$ python -q
>>> import numpy as np
>>> import numpy.linalg as la
>>> np.set_printoptions(precision=3, suppress=True, linewidth=160)
>>> X = np.load("out3.npy")
>>> print(X)
[[ 8  2 -4 -1]
 [10  2 -5 -1]
 [ 0  0 -4 -1]
 [ 0  0 -5 -1]]
>>> M2 = X ** -1
Traceback (most recent call last):
  File "<python-input-5>", line 1, in <module>
    M2 = X ** -1
         ~~^^~~~
ValueError: Integers to negative integer powers are not allowed.
>>> M2 = la.inv(X)
>>> la.inv(M2)
array([[ 8.,  2., -4., -1.],
       [10.,  2., -5., -1.],
       [-0., -0., -4., -1.],
       [-0., -0., -5., -1.]])
>>> la.det(X) * M2
array([[ -2.,   2.,   2.,  -2.],
       [ 10.,  -8., -10.,   8.],
       [ -0.,  -0.,   4.,  -4.],
       [ -0.,  -0., -20.,  16.]])
>>> round(float(la.slogdet(X)[0]), 3)
1.0
>>> print(np.round(la.cond(X), 3))
112.515
>>> round(float(la.det(X) * la.det(M2)), 3)
1.0
>>> X[1] @ X[3]
np.int64(26)
>>> np.round(la.norm(X[1], 1), 3), round(float(la.norm(X[1], np.inf)), 3)
(np.float64(18.0), 10.0)
>>> round(la.norm(X[1] - X[3]), 3)
np.float64(10.198)
>>> la.norm(X, axis=1).argmax()
np.int64(1)
>>> round(la.norm(X, 1), 3), round(float(la.norm(X, np.inf)), 3)
(np.float64(18.0), 18.0)
>>> print(la.norm(X, axis=1))
[ 9.22  11.402  4.123  5.099]
>>> np.round(la.norm(X, 2), 3)
np.float64(15.001)
>>> arr = np.loadtxt("dump.csv", delimiter=",")
>>> arr
array([[3., 2., 3., 2., 3., 2.],
       [0., 0., 0., 0., 0., 0.],
       [0., 1., 0., 1., 0., 1.],
       [3., 2., 3., 2., 3., 2.],
       [0., 0., 0., 0., 0., 0.],
       [0., 1., 0., 1., 0., 1.]])
>>> np.abs(np.diag(la.qr(arr)[1])) > 1e-9
array([ True,  True, False, False, False, False])
>>> np.allclose(arr[:-1].T @ la.lstsq(arr[:-1].T, arr[-1])[0], arr[-1])
True
>>> np.round(arr @ la.pinv(arr) @ arr, 3) + 0
array([[3., 2., 3., 2., 3., 2.],
       [0., 0., 0., 0., 0., 0.],
       [0., 1., 0., 1., 0., 1.],
       [3., 2., 3., 2., 3., 2.],
       [0., 0., 0., 0., 0., 0.],
       [0., 1., 0., 1., 0., 1.]])
>>> la.lstsq(arr[:-1].T, arr[-1])[2]
np.int32(2)
>>> la.cond(arr) > 100
np.True_
>>> rng = np.random.default_rng(51533)
>>> labels = rng.permutation(6)
>>> labels
array([5, 1, 3, 2, 0, 4])
>>> M2 = arr[labels][:, labels]
>>> print(np.round(la.det(M2), 3), round(float(la.det(arr[labels])), 3))
0.0 0.0
>>> np.diag(M2)
array([1., 0., 2., 0., 3., 0.])
>>> np.trace(M2)
np.float64(6.0)
>>> np.allclose(M2, arr)
False
>>> print(M2)
[[1. 1. 1. 0. 0. 0.]
 [0. 0. 0. 0. 0. 0.]
 [2. 2. 2. 3. 3. 3.]
 [1. 1. 1. 0. 0. 0.]
 [2. 2. 2. 3. 3. 3.]
 [0. 0. 0. 0. 0. 0.]]
>>> left, sig, VT = la.svd(arr)
>>> print(sig.round(3) + 0)
[8.941 2.013 0.    0.    0.    0.   ]
>>> M2 = left[:, :2] @ np.diag(sig[:2]) @ VT[:2]
>>> M2.round(3) + 0
array([[3., 2., 3., 2., 3., 2.],
       [0., 0., 0., 0., 0., 0.],
       [0., 1., 0., 1., 0., 1.],
       [3., 2., 3., 2., 3., 2.],
       [0., 0., 0., 0., 0., 0.],
       [0., 1., 0., 1., 0., 1.]])
>>> round(float(la.norm(arr - M2) / la.norm(arr)), 3)
0.0
>>> left, sig, VT = la.svd(arr)
>>> vecs = VT[:(sig > 1e-8).sum()]
>>> x = arr[0] + -3 * arr[4] + rng.integers(2) * np.eye(6)[2]
>>> x
array([3., 2., 3., 2., 3., 2.])
>>> np.round(la.norm(x - vecs.T @ vecs @ x), 3)
np.float64(0.0)
>>> print(la.matrix_rank(np.vstack([arr, x])))
2
>>> np.allclose(vecs.T @ vecs @ x, x)
True
>>> A = np.loadtxt("case18.csv", delimiter=",")
>>> print(A)
[[ 0.351  0.195  0.117  0.195 -0.039  0.351  0.117]
 [ 0.195  0.108  0.065  0.108 -0.022  0.195  0.065]
 [ 0.117  0.065  0.039  0.065 -0.013  0.117  0.039]
 [ 0.195  0.108  0.065  0.108 -0.022  0.195  0.065]
 [-0.039 -0.022 -0.013 -0.022  0.004 -0.039 -0.013]
 [ 0.351  0.195  0.117  0.195 -0.039  0.351  0.117]
 [ 0.117  0.065  0.039  0.065 -0.013  0.117  0.039]]
>>> x = np.array([-2, -1, 1, 2, 1, 0, 0])
>>> print(la.eigvalsh(2 * A - np.eye(7)))
[-1. -1. -1. -1. -1. -1.  1.]
>>> A @ A @ x
array([-0.429, -0.238, -0.143, -0.238,  0.048, -0.429, -0.143])
>>> np.eye(7) - A
array([[ 0.649, -0.195, -0.117, -0.195,  0.039, -0.351, -0.117],
       [-0.195,  0.892, -0.065, -0.108,  0.022, -0.195, -0.065],
       [-0.117, -0.065,  0.961, -0.065,  0.013, -0.117, -0.039],
       [-0.195, -0.108, -0.065,  0.892,  0.022, -0.195, -0.065],
       [ 0.039,  0.022,  0.013,  0.022,  0.996,  0.039,  0.013],
       [-0.351, -0.195, -0.117, -0.195,  0.039,  0.649, -0.117],
       [-0.117, -0.065, -0.039, -0.065,  0.013, -0.117,  0.961]])
>>> print(A @ x)
[-0.429 -0.238 -0.143 -0.238  0.048 -0.429 -0.143]
>>> np.trace(A)
np.float64(1.0)
>>> left, sig, VT = la.svd(A)
>>> print(sig.round(3) + 0)
[1. 0. 0. 0. 0. 0. 0.]
>>> M2 = left[:, :1] @ np.diag(sig[:1]) @ VT[:1]
>>> la.matrix_rank(M2)
np.int64(1)
>>> la.matrix_rank(A, rtol=0.05)
np.int64(1)
>>> M2
array([[ 0.351,  0.195,  0.117,  0.195, -0.039,  0.351,  0.117],
       [ 0.195,  0.108,  0.065,  0.108, -0.022,  0.195,  0.065],
       [ 0.117,  0.065,  0.039,  0.065, -0.013,  0.117,  0.039],
       [ 0.195,  0.108,  0.065,  0.108, -0.022,  0.195,  0.065],
       [-0.039, -0.022, -0.013, -0.022,  0.004, -0.039, -0.013],
       [ 0.351,  0.195,  0.117,  0.195, -0.039,  0.351,  0.117],
       [ 0.117,  0.065,  0.039,  0.065, -0.013,  0.117,  0.039]])
>>> round(la.norm(A - M2) / la.norm(A), 3)
np.float64(0.0)
>>> np.round(la.norm(A - M2, 2), 3), round(sig[1], 3)
(np.float64(0.0), np.float64(0.0))
>>> labels = rng.permutation(4)
>>> labels
array([0, 3, 2, 1])
>>> M2 = X[labels][:, labels]
>>> M2
array([[ 8, -1, -4,  2],
       [ 0, -1, -5,  0],
       [ 0, -1, -4,  0],
       [10, -1, -5,  2]])
>>> np.diag(M2)
array([ 8, -1, -4,  2])
>>> np.trace(M2)
np.int64(5)
>>> M2 = np.array([[2, 2, 2, 0, 3],
...     [1, 3, 0, 2, 2],
...     [0, 2, 2, 1, 0],
...     [3, 2, 2, 3, 1],
...     [3, 0, 3, 0, 0]])
>>> W0 = np.triu(M2, 1)
>>> W0
array([[0, 2, 2, 0, 3],
       [0, 0, 0, 2, 2],
       [0, 0, 0, 1, 0],
       [0, 0, 0, 0, 1],
       [0, 0, 0, 0, 0]])
>>> left, sig, VT = la.svd(W0)
>>> print(sig.round(3) + 0)
[4.549 2.387 0.782 0.    0.   ]
>>> np.argmax(sig[:-1] / (sig[1:] + 1e-6)) + 1
np.int64(3)
>>> M2 = left[:, :3] @ np.diag(sig[:3]) @ VT[:3]
>>> np.round(la.norm(W0 - M2) / la.norm(W0), 3)
np.float64(0.0)
>>> print(la.matrix_rank(M2))
3
>>> np.round(la.norm(W0 - M2, 2), 3), round(float(sig[3]), 3)
(np.float64(0.0), 0.0)
>>> M2.round(3) + 0
array([[0., 2., 2., 0., 3.],
       [0., 0., 0., 2., 2.],
       [0., 0., 0., 1., 0.],
       [0., 0., 0., 0., 1.],
       [0., 0., 0., 0., 0.]])
>>> W0 @ W0
array([[0, 0, 0, 6, 4],
       [0, 0, 0, 0, 2],
       [0, 0, 0, 0, 1],
       [0, 0, 0, 0, 0],
       [0, 0, 0, 0, 0]])
>>> np.allclose(W0 @ W0.T, W0.T @ W0)
False
>>> print(np.trace(W0))
0
>>> round(float(np.abs(la.eigvals(W0)).max()), 3)
0.0
>>> (W0 - W0.T) / 2
array([[ 0. ,  1. ,  1. ,  0. ,  1.5],
       [-1. ,  0. ,  0. ,  1. ,  1. ],
       [-1. ,  0. ,  0. ,  0.5,  0. ],
       [ 0. , -1. , -0.5,  0. ,  0.5],
       [-1.5, -1. ,  0. , -0.5,  0. ]])
>>> print((W0 + W0.T) / 2)
[[0.  1.  1.  0.  1.5]
 [1.  0.  0.  1.  1. ]
 [1.  0.  0.  0.5 0. ]
 [0.  1.  0.5 0.  0.5]
 [1.5 1.  0.  0.5 0. ]]
>>> np.sort(np.abs(la.eigvals(W0)))
array([0., 0., 0., 0., 0.])
>>> t = np.sort(rng.uniform(-2, 2, 13))
>>> K = np.c_[t, t ** 2, t ** 3] @ np.array([[-2, -2, -2, -3, -2, 2, 3],
...     [2, -3, -2, -2, -3, -1, -1],
...     [2, 2, 2, -1, 0, -3, 2]])
>>> K
array([[ -3.466, -22.689, -18.844,   5.731,  -7.612,  14.849, -24.804],
       [ -0.458, -14.528, -11.714,   4.125,  -5.087,   7.992, -17.287],
       [  1.436,  -7.629,  -5.816,   2.855,  -2.746,   2.818, -10.736],
       [  1.736,  -5.983,  -4.439,   2.558,  -2.147,   1.726,  -9.108],
       [  1.479,  -0.298,   0.058,   1.29 ,   0.126,  -0.912,  -2.568],
       [  0.825,   0.257,   0.37 ,   0.822,   0.333,  -0.673,  -1.202],
       [  0.348,   0.229,   0.253,   0.418,   0.237,  -0.321,  -0.493],
       [  3.183,  -3.205,  -1.928,  -7.391,  -6.094,  -3.35 ,   5.002],
       [  4.415,  -3.28 ,  -1.741,  -8.709,  -7.098,  -4.785,   6.001],
       [  6.544,  -3.198,  -1.249, -10.804,  -8.637,  -7.315,   7.678],
       [ 10.681,  -2.576,   0.075, -14.505, -11.211, -12.347,  10.868],
       [ 13.21 ,  -2.002,   1.04 , -16.624, -12.616, -15.474,  12.804],
       [ 16.788,  -1.017,   2.544, -19.503, -14.457, -19.947,  15.54 ]])
>>> rk = la.matrix_rank(K)
>>> print(rk)
3
>>> null = la.svd(K)[2][rk:].T
>>> la.matrix_rank(K.T @ K), la.matrix_rank(K @ K.T)
(np.int64(3), np.int64(3))
